In [1]: import numpy as np

In [2]: import numpy.linalg as la

In [3]: np.set_printoptions(precision=2, suppress=True, linewidth=120)

In [4]: W0 = np.array([[-2, -2, -2, -2],
   ...:     [-2, -4, -4, -4],
   ...:     [-2, -4, -6, -6],
   ...:     [-2, -4, -6, -8]])

In [5]: print(W0)
[[-2 -2 -2 -2]
 [-2 -4 -4 -4]
 [-2 -4 -6 -6]
 [-2 -4 -6 -8]]

In [6]: O, Rm = la.qr(W0)

In [7]: print(np.round(O.T @ O, 2) + 0)
[[1. 0. 0. 0.]
 [0. 1. 0. 0.]
 [0. 0. 1. 0.]
 [0. 0. 0. 1.]]

In [8]: print(np.abs(np.diag(Rm)))
[4.   1.73 1.63 1.41]

In [9]: print(Rm)
[[ 4.    7.    9.   10.  ]
 [ 0.    1.73  2.89  3.46]
 [ 0.    0.    1.63  2.45]
 [ 0.    0.    0.   -1.41]]

In [10]: print(round(np.trace(O @ O.T), 2))
4.0

In [11]: print(O.shape, Rm.shape)
(4, 4) (4, 4)

In [12]: ev, vecs = la.eigh(W0)

In [13]: x = np.array([3, 2, 2, -1])

In [14]: print(x @ W0 @ x)
-94

In [15]: print(np.abs(W0).sum(axis=1).max(), round(float(np.abs(ev).max()), 2))
20 16.58

In [16]: print(round(x @ W0 @ x / (x @ x), 2), np.round(ev[0], 2), round(ev[-1], 2))
-5.22 -16.58 -0.57

In [17]: print(vecs * np.maximum(ev, 0) @ vecs.T)
[[0. 0. 0. 0.]
 [0. 0. 0. 0.]
 [0. 0. 0. 0.]
 [0. 0. 0. 0.]]

In [18]: ev, vecs = la.eigh(W0)

In [19]: print(la.svd(W0, compute_uv=False))
[16.58  2.    0.85  0.57]

In [20]: print(np.round(vecs.T @ vecs, 2) + 0)
[[1. 0. 0. 0.]
 [0. 1. 0. 0.]
 [0. 0. 1. 0.]
 [0. 0. 0. 1.]]

In [21]: print(np.unique(ev.round(6) + 0, return_counts=True)[1])
[1 1 1 1]

In [22]: print(ev)
[-16.58  -2.    -0.85  -0.57]

In [23]: print((ev > 1e-8).sum(), (ev < -1e-8).sum())
0 4

In [24]: print(vecs @ np.diag(ev) @ vecs.T)
[[-2. -2. -2. -2.]
 [-2. -4. -4. -4.]
 [-2. -4. -6. -6.]
 [-2. -4. -6. -8.]]

In [25]: print(la.eigvalsh(W0 + -1 * np.eye(4)))
[-17.58  -3.    -1.85  -1.57]

In [26]: other = W0 / np.sqrt((W0 ** 2).mean(axis=1, keepdims=True))

In [27]: print(la.matrix_rank(other) == la.matrix_rank(W0))
True

In [28]: print(W0 - W0.mean(axis=1, keepdims=True))
[[ 0.   0.   0.   0. ]
 [ 1.5 -0.5 -0.5 -0.5]
 [ 2.5  0.5 -1.5 -1.5]
 [ 3.   1.  -1.  -3. ]]

In [29]: E = np.load("m.npy")

In [30]: print(E)
[[-1.36 -0.68  0.69 -0.66]
 [-1.87 -0.92  0.92 -0.96]
 [ 1.56  0.79 -0.77  0.79]
 [-2.03 -1.04  1.04 -1.04]
 [ 1.14  0.6  -0.61  0.58]
 [-0.47 -0.22  0.23 -0.22]
 [-2.97 -1.5   1.52 -1.44]
 [-2.51 -1.25  1.23 -1.28]
 [-0.96 -0.44  0.48 -0.48]
 [ 0.56  0.28 -0.29  0.29]
 [-0.06 -0.05  0.05 -0.04]
 [-2.23 -1.13  1.11 -1.1 ]
 [ 1.64  0.8  -0.82  0.83]
 [ 1.46  0.68 -0.72  0.7 ]
 [-1.48 -0.73  0.74 -0.74]]

In [31]: print(round(la.norm(E, 2) / la.norm(E), 2))
1.0

In [32]: print(np.argsort(-la.norm(E, axis=0).round(6), kind="stable")[:3])
[0 2 1]

In [33]: print(round(np.log10(la.cond(E))))
2

In [34]: print(np.abs(la.svd(E)[2][-1]))
[0.31 0.48 0.73 0.38]

In [35]: feats = np.loadtxt("sample10.csv", delimiter=",")

In [36]: print(feats)
[[-0.54 -0.64 -0.14]
 [ 2.31  0.7  -1.9 ]
 [-2.53 -0.91  2.31]
 [-0.55 -0.4   0.59]
 [-0.03 -0.04  0.66]
 [-1.65 -1.13  2.11]
 [-0.6  -0.37  1.39]
 [-1.85 -0.78  1.96]
 [-0.01 -0.04 -0.26]
 [-3.33 -1.45  3.1 ]
 [-2.11 -0.82  2.62]
 [-3.49 -1.18  2.97]
 [-2.92 -0.81  2.9 ]
 [ 4.08  0.96 -4.25]
 [ 2.77  0.83 -2.56]
 [ 0.46  0.4  -1.41]
 [-3.63 -0.88  4.45]
 [-2.2  -0.35  1.91]
 [ 6.51  2.1  -7.5 ]
 [ 0.36  0.57 -0.92]
 [-4.95 -1.18  4.  ]
 [-2.59 -1.15  3.06]
 [ 1.89  0.46 -1.35]
 [-3.18 -0.55  2.29]
 [ 1.13  0.32 -1.38]
 [-3.21 -0.7   3.1 ]
 [-2.96 -0.76  3.1 ]
 [ 1.61  0.56 -1.25]
 [-3.23 -1.06  3.04]]

In [37]: left, sig, VT = la.svd(feats)

In [38]: print(sig)
[21.44  2.    1.32]

In [39]: other = left[:, :1] @ np.diag(sig[:1]) @ VT[:1]

In [40]: print(la.matrix_rank(other))
1

In [41]: print(la.matrix_rank(feats, rtol=0.05))
3

In [42]: print(round(float(la.norm(feats - other) / la.norm(feats)), 2))
0.11

In [43]: print(round(np.abs(feats - other).max(), 2))
0.55

In [44]: print(np.round(la.norm(feats - other, 2), 2), round(sig[1], 2))
2.0 2.0
